$ python3 -q
>>> import numpy as np
>>> np.set_printoptions(suppress=True, linewidth=100)
>>> def rnd(a):
...     return np.round(a, 3) + 0
... 
>>> arr = np.load("w.npy")
>>> arr
array([[-12,   8,   9,   2],
       [  6, -18,   5,   0],
       [  9,   9,  25,   2],
       [  2,   6,   4,  48]])
>>> A2 = np.array([[9, 2, 6], [1, 2, -7], [8, 5, -9], [-5, -5, -9]])
>>> arr @ A2
array([[ -38,   27, -227],
       [  76,    1,  117],
       [ 280,  151, -252],
       [-184, -204, -498]])
>>> np.einsum("ij,ij->i", arr, arr)
array([ 293,  385,  791, 2360])
>>> np.vstack([arr, A2.T]).shape
(7, 4)
>>> np.linalg.matrix_rank(arr @ A2)
np.int64(3)
>>> r0 = np.array([1, 1, 2, -3])
>>> A2 = arr + np.outer(r0, np.eye(4)[3])
>>> rnd(np.linalg.det(A2) / np.linalg.det(arr)), rnd(1 + np.linalg.solve(arr, r0)[3])
(np.float64(0.934), np.float64(0.934))
>>> A2
array([[-12.,   8.,   9.,   3.],
       [  6., -18.,   5.,   1.],
       [  9.,   9.,  25.,   4.],
       [  2.,   6.,   4.,  45.]])
>>> np.linalg.matrix_rank(A2 - arr)
np.int64(1)
>>> hat = np.triu(np.array([[-1, -3, 3, -3], [0, 2, 1, -1], [0, 0, 2, -3], [-3, 2, 2, 3]]), 1) + np.eye(4)
>>> A2 = hat @ arr @ np.linalg.inv(hat)
>>> hat @ arr - arr @ hat
array([[   3.,   27.,   76., -139.],
       [   7.,   21.,   21.,  -31.],
       [  -6.,    9.,  -48.,  -33.],
       [   0.,    6.,  -12.,   24.]])
>>> rnd(np.poly(A2))
array([     1.,    -43.,   -960.,  26488., 336104.])
>>> rnd(np.linalg.det(A2))
np.float64(336104.0)
>>> A2 = arr / np.linalg.norm(arr, axis=1, keepdims=True)
>>> gram = A2 @ A2.T
>>> rnd(gram[0])
array([ 1.   , -0.509,  0.401,  0.188])
>>> (gram - 2 * np.eye(4)).round(6).argmax(axis=1)
array([2, 2, 0, 2])
>>> E = np.load("sample10.npy")
>>> E
array([[0, 0, 0, 0],
       [0, 0, 1, 1],
       [0, 1, 0, 1],
       [0, 1, 1, 0]])
>>> # symmetric, so the eigenvalues are real
>>> x0 = np.array([1, 1, 0, 0])
>>> h1 = np.maximum(E @ x0, 0)
>>> np.maximum(E @ (3 * x0), 0)
array([0, 0, 3, 3])
>>> rnd(np.tanh(E @ x0))
array([0.   , 0.   , 0.762, 0.762])
>>> E.T @ h1
array([0, 2, 1, 1])
>>> J = np.array([[-1.2, 0.3, -0.6, 0.4],
...     [-0.4, 1.2, -2.2, 2.7],
...     [0.3, 0.8, -1.3, 0.2]])
>>> J
array([[-1.2,  0.3, -0.6,  0.4],
       [-0.4,  1.2, -2.2,  2.7],
       [ 0.3,  0.8, -1.3,  0.2]])
>>> J.reshape(-1, 2)
array([[-1.2,  0.3],
       [-0.6,  0.4],
       [-0.4,  1.2],
       [-2.2,  2.7],
       [ 0.3,  0.8],
       [-1.3,  0.2]])
>>> J.reshape(2, -1)
array([[-1.2,  0.3, -0.6,  0.4, -0.4,  1.2],
       [-2.2,  2.7,  0.3,  0.8, -1.3,  0.2]])
>>> T = J.reshape(3, 2, -1)
>>> np.einsum("ihd,jhd->hij", T, T).shape
(2, 3, 3)
>>> rnd(np.einsum("ihd,ihd->ih", T, T))
array([[ 1.53,  0.52],
       [ 1.6 , 12.13],
       [ 0.73,  1.73]])
>>> A2 = J / np.sqrt((J ** 2).mean(axis=1, keepdims=True))
>>> rnd(A2[0])
array([-1.676,  0.419, -0.838,  0.559])
>>> rnd(np.linalg.norm(A2, axis=1))
array([2., 2., 2.])
>>> np.linalg.matrix_rank(A2) == np.linalg.matrix_rank(J)
np.True_
>>> rnd(np.linalg.norm(J, 2))
np.float64(3.992)
>>> X = np.load("x.npy")
>>> rnd(X)
array([[ 0.161, -0.826,  2.325,  0.781,  1.509],
       [ 1.774,  1.588, -0.767,  0.662,  1.518],
       [ 1.935,  0.161,  1.193, -1.587, -1.134],
       [-1.29 ,  2.398,  1.206, -0.212, -0.298],
       [ 0.645,  0.154,  0.362,  2.321, -1.744]])
>>> Q, vecs = np.linalg.qr(X[:, :3])[0], np.linalg.qr(X[:, 3:])[0]
>>> s = np.linalg.svd(Q.T @ vecs, compute_uv=False)
>>> (s > 0.9).sum()
np.int64(0)
>>> rnd(np.linalg.norm(Q @ Q.T - vecs @ vecs.T, 2))
np.float64(1.0)
>>> rnd(s)
array([0., 0.])
>>> r0 = np.array([-1, 2, -3, 1, 0])
>>> A2 = X + np.outer(r0, np.eye(5)[4])
>>> np.linalg.matrix_rank(A2 - X)
np.int64(1)
>>> rnd(A2)
array([[ 0.161, -0.826,  2.325,  0.781,  0.509],
       [ 1.774,  1.588, -0.767,  0.662,  3.518],
       [ 1.935,  0.161,  1.193, -1.587, -4.134],
       [-1.29 ,  2.398,  1.206, -0.212,  0.702],
       [ 0.645,  0.154,  0.362,  2.321, -1.744]])
>>> np.linalg.matrix_rank(np.linalg.inv(A2) - np.linalg.inv(X), tol=1e-8)
np.int64(1)
